$ python -q
>>> import numpy as np
>>> from numpy import linalg as LA
>>> np.set_printoptions(precision=1, suppress=True, linewidth=120, legacy="1.25")
>>> tidy = lambda a: np.round(a, 1) + 0
>>> E = np.load("test15.npy")
>>> print(tidy(E))
[[ -1.6  16.6 -15.6  -7.6 -12.4 -16.9  19.    4.3]
 [ -1.4  14.1 -12.5  -7.3  -9.9 -13.3  15.5   3.1]
 [ -1.3  12.8 -10.9  -7.   -8.5 -11.4  13.6   2.5]
 [ -1.    7.   -4.7  -5.4  -3.3  -4.1   6.3   0.6]
 [ -1.    6.9  -4.5  -5.3  -3.1  -3.9   6.1   0.5]
 [ -1.    4.2  -2.2  -4.1  -1.2  -1.2   3.2   0. ]
 [ -0.3   0.1   0.   -0.3   0.2   0.4   0.    0.1]
 [  0.4   0.    0.    0.2  -0.3  -0.4   0.   -0.2]
 [  2.    0.5   0.5   0.2  -0.9  -1.3  -0.3  -1.2]
 [  2.1   0.5   0.5   0.2  -0.9  -1.3  -0.3  -1.3]
 [  2.5   0.7   0.7   0.1  -1.   -1.4  -0.4  -1.6]
 [  4.7   1.4   2.1  -0.8  -1.2  -1.5  -1.4  -3.6]
 [  5.2   1.5   2.5  -1.   -1.2  -1.5  -1.8  -4.1]
 [  5.8   1.7   2.9  -1.3  -1.2  -1.3  -2.1  -4.7]
 [ 12.7   3.1  10.1  -5.8   0.7   2.   -8.1 -12.7]
 [ 18.1   3.7  16.8  -9.7   3.2   6.2 -14.  -19.4]]
>>> x = np.array([-5, 3, -1, 1, -2, 5, -1, 0])
>>> h = np.maximum(E @ x, 0)
>>> print(tidy(np.maximum(E @ (3 * x), 0)))
[ 0.   0.   0.  15.7 16.4 26.3  8.8  0.   0.   0.   0.   0.   0.   0.   0.   0. ]
>>> print(np.abs(np.diag(LA.qr(E)[1])) > 1e-9)
[ True  True  True False False False False False]
>>> print(np.allclose(E[:-1].T @ LA.lstsq(E[:-1].T, E[-1])[0], E[-1]))
True
>>> print(tidy(E @ LA.pinv(E) @ E))
[[ -1.6  16.6 -15.6  -7.6 -12.4 -16.9  19.    4.3]
 [ -1.4  14.1 -12.5  -7.3  -9.9 -13.3  15.5   3.1]
 [ -1.3  12.8 -10.9  -7.   -8.5 -11.4  13.6   2.5]
 [ -1.    7.   -4.7  -5.4  -3.3  -4.1   6.3   0.6]
 [ -1.    6.9  -4.5  -5.3  -3.1  -3.9   6.1   0.5]
 [ -1.    4.2  -2.2  -4.1  -1.2  -1.2   3.2   0. ]
 [ -0.3   0.1   0.   -0.3   0.2   0.4   0.    0.1]
 [  0.4   0.    0.    0.2  -0.3  -0.4   0.   -0.2]
 [  2.    0.5   0.5   0.2  -0.9  -1.3  -0.3  -1.2]
 [  2.1   0.5   0.5   0.2  -0.9  -1.3  -0.3  -1.3]
 [  2.5   0.7   0.7   0.1  -1.   -1.4  -0.4  -1.6]
 [  4.7   1.4   2.1  -0.8  -1.2  -1.5  -1.4  -3.6]
 [  5.2   1.5   2.5  -1.   -1.2  -1.5  -1.8  -4.1]
 [  5.8   1.7   2.9  -1.3  -1.2  -1.3  -2.1  -4.7]
 [ 12.7   3.1  10.1  -5.8   0.7   2.   -8.1 -12.7]
 [ 18.1   3.7  16.8  -9.7   3.2   6.2 -14.  -19.4]]
>>> r = LA.matrix_rank(E)
>>> print(r)
3
>>> N = LA.svd(E)[2][r:].T
>>> print(LA.matrix_rank(E.T @ E), LA.matrix_rank(E @ E.T))
3 3
>>> print([int(LA.matrix_rank(np.delete(E, i, axis=0))) for i in range(16)])
[3, 3, 3, 3, 3, 3, 3, 3, 3, 3, 3, 3, 3, 3, 3, 3]
>>> print([int(LA.matrix_rank(E[:, :j + 1])) for j in range(8)])
[1, 2, 3, 3, 3, 3, 3, 3]
>>> print(np.allclose(E @ N, 0))
True
>>> print(N.shape)
(8, 5)
>>> print([int(LA.matrix_rank(E[:i])) for i in range(1, len(E) + 1)])
[1, 2, 3, 3, 3, 3, 3, 3, 3, 3, 3, 3, 3, 3, 3, 3]
>>> G = np.cov(E, rowvar=False)
>>> print(tidy(np.corrcoef(E.T)))
[[ 1.  -0.4  0.9 -0.2  0.6  0.7 -0.8 -1. ]
 [-0.4  1.  -0.7 -0.8 -0.9 -0.9  0.8  0.4]
 [ 0.9 -0.7  1.   0.2  0.9  0.9 -1.  -0.9]
 [-0.2 -0.8  0.2  1.   0.4  0.4 -0.3  0.2]
 [ 0.6 -0.9  0.9  0.4  1.   1.  -1.  -0.7]
 [ 0.7 -0.9  0.9  0.4  1.   1.  -1.  -0.7]
 [-0.8  0.8 -1.  -0.3 -1.  -1.   1.   0.9]
 [-1.   0.4 -0.9  0.2 -0.7 -0.7  0.9  1. ]]
>>> print(tidy(np.corrcoef(E[:, 5], E[:, 6])[0, 1]))
-1.0
>>> print(tidy(LA.eigvalsh(G)[::-1]))
[250.   40.6   4.2   0.    0.    0.    0.    0. ]
>>> print(tidy(np.median(E, axis=0)))
[ 1.2  2.4  0.2 -2.7 -1.2 -1.4 -0.1 -0.7]
>>> print(tidy(np.polyfit(E[:, 5], E[:, 6], 1)))
[-1.4 -2.2]
